>>> import numpy as np
>>> np.set_printoptions(precision=2, suppress=True, linewidth=200)
>>> M = np.load("a.npy")
>>> M.round(2) + 0
array([[ 0.97, -0.04,  0.01,  0.  , -0.04,  0.02,  0.09,  0.06,  0.  ,  0.1 ,  0.  ],
       [-0.04,  0.95,  0.01,  0.  , -0.06,  0.03,  0.13,  0.08, -0.01,  0.14,  0.01],
       [ 0.01,  0.01,  1.  ,  0.  ,  0.01, -0.01, -0.03, -0.02,  0.  , -0.03,  0.  ],
       [ 0.  ,  0.  ,  0.  ,  1.  ,  0.  ,  0.  ,  0.01,  0.01,  0.  ,  0.01,  0.  ],
       [-0.04, -0.06,  0.01,  0.  ,  0.93,  0.03,  0.15,  0.09, -0.01,  0.16,  0.01],
       [ 0.02,  0.03, -0.01,  0.  ,  0.03,  0.99, -0.07, -0.04,  0.  , -0.07,  0.  ],
       [ 0.09,  0.13, -0.03,  0.01,  0.15, -0.07,  0.67, -0.2 ,  0.01, -0.35, -0.02],
       [ 0.06,  0.08, -0.02,  0.01,  0.09, -0.04, -0.2 ,  0.88,  0.01, -0.22, -0.01],
       [ 0.  , -0.01,  0.  ,  0.  , -0.01,  0.  ,  0.01,  0.01,  1.  ,  0.02,  0.  ],
       [ 0.1 ,  0.14, -0.03,  0.01,  0.16, -0.07, -0.35, -0.22,  0.02,  0.62, -0.02],
       [ 0.  ,  0.01,  0.  ,  0.  ,  0.01,  0.  , -0.02, -0.01,  0.  , -0.02,  1.  ]])
>>> # a projection of rank 10
>>> w, vecs = np.linalg.eigh(M)
>>> np.round(vecs @ np.diag(w) @ vecs.T, 2) + 0
array([[ 0.97, -0.04,  0.01,  0.  , -0.04,  0.02,  0.09,  0.06,  0.  ,  0.1 ,  0.  ],
       [-0.04,  0.95,  0.01,  0.  , -0.06,  0.03,  0.13,  0.08, -0.01,  0.14,  0.01],
       [ 0.01,  0.01,  1.  ,  0.  ,  0.01, -0.01, -0.03, -0.02,  0.  , -0.03,  0.  ],
       [ 0.  ,  0.  ,  0.  ,  1.  ,  0.  ,  0.  ,  0.01,  0.01,  0.  ,  0.01,  0.  ],
       [-0.04, -0.06,  0.01,  0.  ,  0.93,  0.03,  0.15,  0.09, -0.01,  0.16,  0.01],
       [ 0.02,  0.03, -0.01,  0.  ,  0.03,  0.99, -0.07, -0.04,  0.  , -0.07,  0.  ],
       [ 0.09,  0.13, -0.03,  0.01,  0.15, -0.07,  0.67, -0.2 ,  0.01, -0.35, -0.02],
       [ 0.06,  0.08, -0.02,  0.01,  0.09, -0.04, -0.2 ,  0.88,  0.01, -0.22, -0.01],
       [ 0.  , -0.01,  0.  ,  0.  , -0.01,  0.  ,  0.01,  0.01,  1.  ,  0.02,  0.  ],
       [ 0.1 ,  0.14, -0.03,  0.01,  0.16, -0.07, -0.35, -0.22,  0.02,  0.62, -0.02],
       [ 0.  ,  0.01,  0.  ,  0.  ,  0.01,  0.  , -0.02, -0.01,  0.  , -0.02,  1.  ]])
>>> w.round(2) + 0
array([0., 1., 1., 1., 1., 1., 1., 1., 1., 1., 1.])
>>> round(float(w.sum()), 2), np.trace(M)
(10.0, np.float64(10.0))
>>> np.round(np.linalg.svd(M, compute_uv=False), 2) + 0
array([1., 1., 1., 1., 1., 1., 1., 1., 1., 1., 0.])
>>> np.round(vecs.T @ M @ vecs, 2) + 0
array([[0., 0., 0., 0., 0., 0., 0., 0., 0., 0., 0.],
       [0., 1., 0., 0., 0., 0., 0., 0., 0., 0., 0.],
       [0., 0., 1., 0., 0., 0., 0., 0., 0., 0., 0.],
       [0., 0., 0., 1., 0., 0., 0., 0., 0., 0., 0.],
       [0., 0., 0., 0., 1., 0., 0., 0., 0., 0., 0.],
       [0., 0., 0., 0., 0., 1., 0., 0., 0., 0., 0.],
       [0., 0., 0., 0., 0., 0., 1., 0., 0., 0., 0.],
       [0., 0., 0., 0., 0., 0., 0., 1., 0., 0., 0.],
       [0., 0., 0., 0., 0., 0., 0., 0., 1., 0., 0.],
       [0., 0., 0., 0., 0., 0., 0., 0., 0., 1., 0.],
       [0., 0., 0., 0., 0., 0., 0., 0., 0., 0., 1.]])
>>> np.linalg.eigvalsh(M + 4 * np.eye(11))
array([4., 5., 5., 5., 5., 5., 5., 5., 5., 5., 5.])
>>> x = np.array([2, 0, 3, -2, 4, -2, -5, 0, 4, -2, 2])
>>> M @ x
array([ 1.1 , -1.3 ,  3.27, -2.08,  2.56, -1.33, -1.8 ,  1.96,  3.86,  1.44,  2.15])
>>> round(float((x - M @ x) @ (M @ x)), 2)
0.0
